$ python -q
>>> import numpy as np
>>> np.set_printoptions(precision=1, suppress=True, linewidth=160)
>>> tidy = lambda a: np.round(a, 1) + 0
>>> arr = np.load("data.npy")
>>> arr
array([[ -4,   2,   7],
       [ -7,   5,   5],
       [-13,   3,   3],
       [ -4,   3,  -5],
       [  0,   1,  -3],
       [ -7,   1,  -7],
       [-10,  -2,  -6],
       [ -7,   6,  -2],
       [  0,  -2,  -2],
       [  9,  -4,  -6],
       [  3, -13,   2],
       [  9, -16,   4],
       [  3, -12,  -5]])
>>> cen = arr - arr.mean(axis=0)
>>> V = np.linalg.svd(cen)[2][:1]
>>> other = cen - cen @ V.T @ V
>>> tidy(other.std(axis=0))
array([2.5, 2.4, 4.6])
>>> tidy(np.diag(V.T @ V))
array([0.5, 0.5, 0. ])
>>> rng = np.random.default_rng(2170)
>>> other = arr + rng.integers(-2, 3, (13, 1)) @ rng.integers(-2, 3, (1, 3))
>>> other
array([[  0,   6,  11],
       [ -7,   5,   5],
       [-17,  -1,  -1],
       [  0,   7,  -1],
       [  2,   3,  -1],
       [ -5,   3,  -5],
       [ -6,   2,  -2],
       [-11,   2,  -6],
       [  0,  -2,  -2],
       [  5,  -8, -10],
       [  5, -11,   4],
       [ 13, -12,   8],
       [  5, -10,  -3]])
>>> tidy(np.linalg.svd(other - arr, compute_uv=False))
array([19.6,  0. ,  0. ])
>>> other - arr
array([[ 4,  4,  4],
       [ 0,  0,  0],
       [-4, -4, -4],
       [ 4,  4,  4],
       [ 2,  2,  2],
       [ 2,  2,  2],
       [ 4,  4,  4],
       [-4, -4, -4],
       [ 0,  0,  0],
       [-4, -4, -4],
       [ 2,  2,  2],
       [ 4,  4,  4],
       [ 2,  2,  2]])
>>> np.linalg.matrix_rank(other - arr, tol=1e-8)
np.int64(1)
>>> np.abs(other - arr).sum(axis=1)
array([12,  0, 12, 12,  6,  6, 12, 12,  0, 12,  6, 12,  6])
>>> cen = arr - arr.mean(axis=0)
>>> U, s, VT = np.linalg.svd(cen, full_matrices=False)
>>> np.searchsorted(np.cumsum(s ** 2) / (s ** 2).sum(), 0.9) + 1
np.int64(3)
>>> tidy(np.abs(VT[-1]))
array([0.7, 0.7, 0.2])
>>> tidy(s ** 2 / (s ** 2).sum())
array([0.7, 0.2, 0.1])
>>> np.abs(U[:, 0]).argmax()
np.int64(11)
>>> np.linalg.matrix_rank(cen)
np.int64(3)
>>> proj = arr @ np.linalg.solve(arr.T @ arr, arr.T)
>>> np.allclose(proj @ proj, proj)
True
>>> tidy(proj @ arr[:, 0])
array([ -4.,  -7., -13.,  -4.,   0.,  -7., -10.,  -7.,   0.,   9.,   3.,   9.,   3.])
>>> np.linalg.matrix_rank(np.eye(13) - proj)
np.int64(10)
>>> cen = (arr - arr.mean(axis=0)) / arr.std(axis=0)
>>> cen.std(axis=0)
array([1., 1., 1.])
>>> np.argwhere(np.abs(cen) > 2)
array([[11,  1]])
>>> beta = np.linalg.lstsq(np.delete(cen, 1, axis=1), cen[:, 1])[0]
>>> np.abs(beta).argmax()
np.int64(0)
>>> tidy(beta)
array([-0.7, -0.1])
>>> r0 = np.array([1, 4]) + 0.5
>>> m1 = np.outer(r0, r0) / (r0 @ r0)
>>> m1
array([[0.1, 0.3],
       [0.3, 0.9]])
>>> vec = np.array([2, 2])
>>> tidy(m1 @ m1 @ vec)
array([0.8, 2.4])
>>> np.trace(m1)
np.float64(1.0)
>>> lab = rng.permutation(2)
>>> lab
array([1, 0])
>>> other = m1[lab][:, lab]
>>> other
array([[0.9, 0.3],
       [0.3, 0.1]])
>>> np.diag(other)
array([0.9, 0.1])
>>> np.trace(other)
np.float64(1.0)
>>> other = np.array([[1], [0], [-3]])
>>> W2 = np.array([[-8, -3]])
>>> W0 = other @ W2
>>> W0
array([[-8, -3],
       [ 0,  0],
       [24,  9]])
>>> other = W0[0, 0] * W0[1:] - np.outer(W0[1:, 0], W0[0])
>>> other
array([[0, 0],
       [0, 0]])
>>> np.linalg.matrix_rank(other), np.linalg.matrix_rank(W0)
(np.int64(0), np.int64(1))
>>> W0[:, 0] / W0[0, 0]
array([ 1., -0., -3.])
>>> X = np.loadtxt("mat.csv", delimiter=",")
>>> X
array([[ 1., -1.,  1., -1.],
       [ 1.,  0.,  0.,  0.],
       [ 1.,  1.,  1.,  1.]])
>>> tidy(np.linalg.norm(X, 2))
np.float64(2.1)
>>> tidy(np.linalg.norm(X) ** 2 / np.linalg.norm(X, 2) ** 2)
np.float64(2.0)
>>> tidy(np.linalg.norm(X, 1)), tidy(np.linalg.norm(X, np.inf))
(np.float64(3.0), np.float64(4.0))
>>> tidy(np.linalg.norm(X, axis=1))
array([2., 1., 2.])
>>> tidy(np.linalg.norm(X[1] - X[0]))
np.float64(1.7)
>>> vec = np.array([1, 2, 4, 2])
>>> h1 = np.maximum(X @ vec, 0)
>>> tidy(np.tanh(X @ vec))
array([0.8, 0.8, 1. ])
>>> X.T @ h1
array([11.,  8., 10.,  8.])
>>> np.maximum(X @ vec, 0) - np.maximum(-X @ vec, 0)
array([1., 1., 9.])
>>> F = np.load("arr.npy")
>>> F
array([[ 6,  1,  1],
       [ 1,  0, -1],
       [ 1, -1, -4]])
>>> vec = np.array([-2, -3, -5])
>>> target = F @ vec
>>> beta, lr = np.zeros(3), 1 / np.linalg.norm(F, 2) ** 2
>>> for i in range(60):
...     beta -= lr * F.T @ (F @ beta - target)
...     if i % 10 == 0: print(i, round(np.linalg.norm(F @ beta - target), 1))
... 
0 11.8
10 0.2
20 0.2
30 0.2
40 0.2
50 0.2
>>> tidy(np.linalg.cond(F))
np.float64(42.5)
>>> def softmax(z):
...     e = np.exp(z - z.max(axis=-1, keepdims=True))
...     return e / e.sum(axis=-1, keepdims=True)
... 
>>> tidy(softmax(F[1] + 5))
array([0.7, 0.2, 0.1])
>>> S = F @ F.T / np.sqrt(3)
>>> softmax(S).round(6).argmax(axis=1)
array([0, 0, 2])
>>> tidy(softmax(S)[1] @ F)
array([ 3.3,  0. , -1.5])
>>> r0 = np.array([0, 4, 0])
>>> other = F + np.outer(r0, np.eye(3)[0])
>>> np.linalg.matrix_rank(np.linalg.inv(other) - np.linalg.inv(F), tol=1e-8)
np.int64(1)
>>> Q, R = np.linalg.qr(F)
>>> tidy(Q @ R)
array([[ 6.,  1.,  1.],
       [ 1.,  0., -1.],
       [ 1., -1., -4.]])
>>> tidy(Q)
array([[-1. ,  0.2,  0.1],
       [-0.2, -0.1, -1. ],
       [-0.2, -1. ,  0.1]])
>>> tidy(Q.T @ Q)
array([[1., 0., 0.],
       [0., 1., 0.],
       [0., 0., 1.]])
>>> tidy(np.abs(np.diag(R)))
array([6.2, 1.2, 0.6])
>>> np.allclose(R.T @ R, F.T @ F)
True
>>> tidy(Q @ Q.T)
array([[1., 0., 0.],
       [0., 1., 0.],
       [0., 0., 1.]])
>>> tidy(Q.T @ Q)
array([[1., 0., 0.],
       [0., 1., 0.],
       [0., 0., 1.]])
>>> tidy(np.linalg.pinv(Q))
array([[-1. , -0.2, -0.2],
       [ 0.2, -0.1, -1. ],
       [ 0.1, -1. ,  0.1]])
>>> J = np.abs(np.array([[2, 3, 3, 9], [4, 8, 9, 0], [1, 3, 4, 2], [0, 7, 6, 7]])) + np.eye(4)
>>> J = J / J.sum(axis=1, keepdims=True)
>>> tidy(J)
array([[0.2, 0.2, 0.2, 0.5],
       [0.2, 0.4, 0.4, 0. ],
       [0.1, 0.3, 0.5, 0.2],
       [0. , 0.3, 0.3, 0.4]])
>>> tidy(np.linalg.eigvals(J))
array([1. +0.j , 0.1+0.2j, 0.1-0.2j, 0.1+0.j ])
>>> tidy(np.einsum("ii->", J))
np.float64(1.4)
>>> tidy(np.linalg.det(2 * J)), tidy(np.linalg.det(J))
(np.float64(0.1), np.float64(0.0))
>>> tidy(np.linalg.det(J[::-1]))
np.float64(0.0)
>>> tidy(np.linalg.eigvals(J).sum().real)
np.float64(1.4)
>>> tidy(J @ J)
array([[0.1, 0.3, 0.3, 0.3],
       [0.1, 0.3, 0.4, 0.2],
       [0.1, 0.3, 0.4, 0.2],
       [0.1, 0.3, 0.4, 0.2]])
>>> np.allclose(J @ J.T, J.T @ J)
False
>>> np.allclose(J, J.T)
False
>>> np.abs(J).max()
np.float64(0.5)
>>> np.linalg.matrix_rank(J)
np.int64(4)
>>> np.count_nonzero(J)
np.int64(14)
>>> tidy(np.linalg.norm(J))
np.float64(1.2)
>>> tidy(J.sum(axis=0))
array([0.4, 1.2, 1.3, 1.1])
>>> tidy(J.mean(axis=0))
array([0.1, 0.3, 0.3, 0.3])
>>> K = np.load("test7.npy")
>>> K
array([[ 0.1,  3. , -4.1],
       [ 0.2,  3.4, -4. ],
       [ 0. ,  3.3, -4.3],
       [ 0.2,  2.8, -4. ],
       [ 0.3,  3.2, -3.7],
       [-0.3,  3.3, -3.8],
       [ 0.4,  2.9, -4.1],
       [ 0.5,  3. , -3.6],
       [-0.3,  2.9, -4.3],
       [-0.2,  3.1, -3.5],
       [-0.3,  3.2, -3.8],
       [ 0.3,  2.9, -4.2],
       [-0.3, -8.7,  5.7],
       [-0.3, -9.3,  6.3],
       [-0.3, -8.9,  5.8],
       [-0.7, -9.1,  6.3],
       [ 0.2, -8.8,  6.2],
       [ 0. , -9.4,  6.3],
       [-0.1, -8.9,  6.4],
       [ 0.2, -9.1,  6.1],
       [-0.3, -8.9,  5.9],
       [ 0.6, -8.5,  5.8],
       [ 0.1, -8.8,  6.2],
       [ 0. , -8.9,  5.6]])
>>> cen = K - K.mean(axis=0)
>>> U, s, VT = np.linalg.svd(cen, full_matrices=False)
>>> tidy(s ** 2 / (s ** 2).sum())
array([1., 0., 0.])
>>> tidy(cen.mean(axis=0))
array([0., 0., 0.])
>>> np.linalg.matrix_rank(cen)
np.int64(3)
>>> E = np.array([[2.6, 46.1, -57.1],
...     [4.9, 38.9, -46.2],
...     [7.6, 26.3, -28.1],
...     [4.0, 3.9, -2.4],
...     [3.1, 2.8, -1.6],
...     [0.7, 0.5, -0.2],
...     [-1.8, -0.6, 0.8],
...     [-1.5, -0.5, 1.1],
...     [-1.1, -0.3, 1.6],
...     [3.4, 0.9, 5.5],
...     [9.6, 1.8, 10.9]])
>>> lab = E[:, 1] > np.median(E[:, 1])
>>> r0 = E[lab].mean(axis=0) - E[~lab].mean(axis=0)
>>> np.argsort(-np.abs(r0).round(6), kind="stable")
array([2, 1, 0])
>>> tidy((((E - E.mean(axis=0)) @ r0 > 0) == lab).mean())
np.float64(0.8)
>>> ((E - E.mean(axis=0)) @ r0 > 0).astype(int)
array([1, 1, 1, 0, 0, 0, 0, 0, 0, 0, 0])
>>> lab.astype(int)
array([1, 1, 1, 1, 1, 0, 0, 0, 0, 0, 0])
